$ ipython --no-banner

In [1]: import numpy as np

In [2]: import numpy.linalg as la

In [3]: np.set_printoptions(precision=1, suppress=True, linewidth=140)

In [4]: def rd(a):
   ...:     return np.round(a, 1) + 0
   ...: 

In [5]: J = np.load("w.npy")

In [6]: J
Out[6]: 
array([[0, 5, 0, 4, 0, 0, 9, 1, 6, 5, 7],
       [0, 0, 6, 1, 3, 9, 1, 1, 4, 8, 7],
       [0, 0, 0, 8, 5, 4, 7, 3, 4, 0, 7],
       [0, 0, 0, 0, 7, 4, 0, 6, 1, 2, 9],
       [0, 0, 0, 0, 0, 2, 2, 8, 4, 5, 6],
       [0, 0, 0, 0, 0, 0, 8, 6, 9, 7, 1],
       [0, 0, 0, 0, 0, 0, 0, 5, 9, 2, 7],
       [0, 0, 0, 0, 0, 0, 0, 0, 4, 1, 6],
       [0, 0, 0, 0, 0, 0, 0, 0, 0, 4, 1],
       [0, 0, 0, 0, 0, 0, 0, 0, 0, 0, 7],
       [0, 0, 0, 0, 0, 0, 0, 0, 0, 0, 0]])

In [7]: np.argsort(-la.norm(J, axis=0).round(6), kind="stable")[:3]
Out[7]: array([10,  8,  6])

In [8]: rd(la.norm(J, 2) / la.norm(J))
Out[8]: np.float64(0.8)

In [9]: K = -2 * np.eye(12) + np.eye(12, k=1)

In [10]: K
Out[10]: 
array([[-2.,  1.,  0.,  0.,  0.,  0.,  0.,  0.,  0.,  0.,  0.,  0.],
       [ 0., -2.,  1.,  0.,  0.,  0.,  0.,  0.,  0.,  0.,  0.,  0.],
       [ 0.,  0., -2.,  1.,  0.,  0.,  0.,  0.,  0.,  0.,  0.,  0.],
       [ 0.,  0.,  0., -2.,  1.,  0.,  0.,  0.,  0.,  0.,  0.,  0.],
       [ 0.,  0.,  0.,  0., -2.,  1.,  0.,  0.,  0.,  0.,  0.,  0.],
       [ 0.,  0.,  0.,  0.,  0., -2.,  1.,  0.,  0.,  0.,  0.,  0.],
       [ 0.,  0.,  0.,  0.,  0.,  0., -2.,  1.,  0.,  0.,  0.,  0.],
       [ 0.,  0.,  0.,  0.,  0.,  0.,  0., -2.,  1.,  0.,  0.,  0.],
       [ 0.,  0.,  0.,  0.,  0.,  0.,  0.,  0., -2.,  1.,  0.,  0.],
       [ 0.,  0.,  0.,  0.,  0.,  0.,  0.,  0.,  0., -2.,  1.,  0.],
       [ 0.,  0.,  0.,  0.,  0.,  0.,  0.,  0.,  0.,  0., -2.,  1.],
       [ 0.,  0.,  0.,  0.,  0.,  0.,  0.,  0.,  0.,  0.,  0., -2.]])

In [11]: # triangular

In [12]: rng = np.random.default_rng(1397)

In [13]: labels = rng.permutation(12)

In [14]: labels
Out[14]: array([ 9,  0,  3,  6, 11,  4,  5,  8, 10,  7,  1,  2])

In [15]: other = K[labels][:, labels]

In [16]: rd(np.sort(np.abs(la.eigvals(other))))
Out[16]: array([2., 2., 2., 2., 2., 2., 2., 2., 2., 2., 2., 2.])

In [17]: la.matrix_rank(K - K[0, 0] * np.eye(12))
Out[17]: np.int64(11)

In [18]: [int(la.matrix_rank(la.matrix_power(K, p))) for p in range(1, 13)]
Out[18]: [12, 12, 12, 12, 12, 12, 12, 12, 12, 12, 12, 12]

In [19]: W0 = np.loadtxt("sample11.csv", delimiter=",")

In [20]: rd(W0)
Out[20]: 
array([[ 0.9, -0.1,  0.2,  0.1,  0.2, -0.2, -0.2],
       [-0.1,  0.9,  0.2,  0.1,  0.2, -0.2, -0.2],
       [ 0.2,  0.2,  0.5, -0.2, -0.5,  0.5,  0.5],
       [ 0.1,  0.1, -0.2,  0.9, -0.2,  0.2,  0.2],
       [ 0.2,  0.2, -0.5, -0.2,  0.5,  0.5,  0.5],
       [-0.2, -0.2,  0.5,  0.2,  0.5,  0.5, -0.5],
       [-0.2, -0.2,  0.5,  0.2,  0.5, -0.5,  0.5]])

In [21]: # keeps lengths

In [22]: other = la.inv(W0)

In [23]: (np.abs(other) > 1e-9).astype(int)
Out[23]: 
array([[1, 1, 1, 1, 1, 1, 1],
       [1, 1, 1, 1, 1, 1, 1],
       [1, 1, 1, 1, 1, 1, 1],
       [1, 1, 1, 1, 1, 1, 1],
       [1, 1, 1, 1, 1, 1, 1],
       [1, 1, 1, 1, 1, 1, 1],
       [1, 1, 1, 1, 1, 1, 1]])

In [24]: rd(other)
Out[24]: 
array([[ 0.9, -0.1,  0.2,  0.1,  0.2, -0.2, -0.2],
       [-0.1,  0.9,  0.2,  0.1,  0.2, -0.2, -0.2],
       [ 0.2,  0.2,  0.5, -0.2, -0.5,  0.5,  0.5],
       [ 0.1,  0.1, -0.2,  0.9, -0.2,  0.2,  0.2],
       [ 0.2,  0.2, -0.5, -0.2,  0.5,  0.5,  0.5],
       [-0.2, -0.2,  0.5,  0.2,  0.5,  0.5, -0.5],
       [-0.2, -0.2,  0.5,  0.2,  0.5, -0.5,  0.5]])

In [25]: rd(la.cond(W0))
Out[25]: np.float64(1.0)

In [26]: rd(la.det(W0) * la.det(other))
Out[26]: np.float64(1.0)

In [27]: rd(W0 @ other)
Out[27]: 
array([[1., 0., 0., 0., 0., 0., 0.],
       [0., 1., 0., 0., 0., 0., 0.],
       [0., 0., 1., 0., 0., 0., 0.],
       [0., 0., 0., 1., 0., 0., 0.],
       [0., 0., 0., 0., 1., 0., 0.],
       [0., 0., 0., 0., 0., 1., 0.],
       [0., 0., 0., 0., 0., 0., 1.]])

In [28]: rd(la.inv(other))
Out[28]: 
array([[ 0.9, -0.1,  0.2,  0.1,  0.2, -0.2, -0.2],
       [-0.1,  0.9,  0.2,  0.1,  0.2, -0.2, -0.2],
       [ 0.2,  0.2,  0.5, -0.2, -0.5,  0.5,  0.5],
       [ 0.1,  0.1, -0.2,  0.9, -0.2,  0.2,  0.2],
       [ 0.2,  0.2, -0.5, -0.2,  0.5,  0.5,  0.5],
       [-0.2, -0.2,  0.5,  0.2,  0.5,  0.5, -0.5],
       [-0.2, -0.2,  0.5,  0.2,  0.5, -0.5,  0.5]])
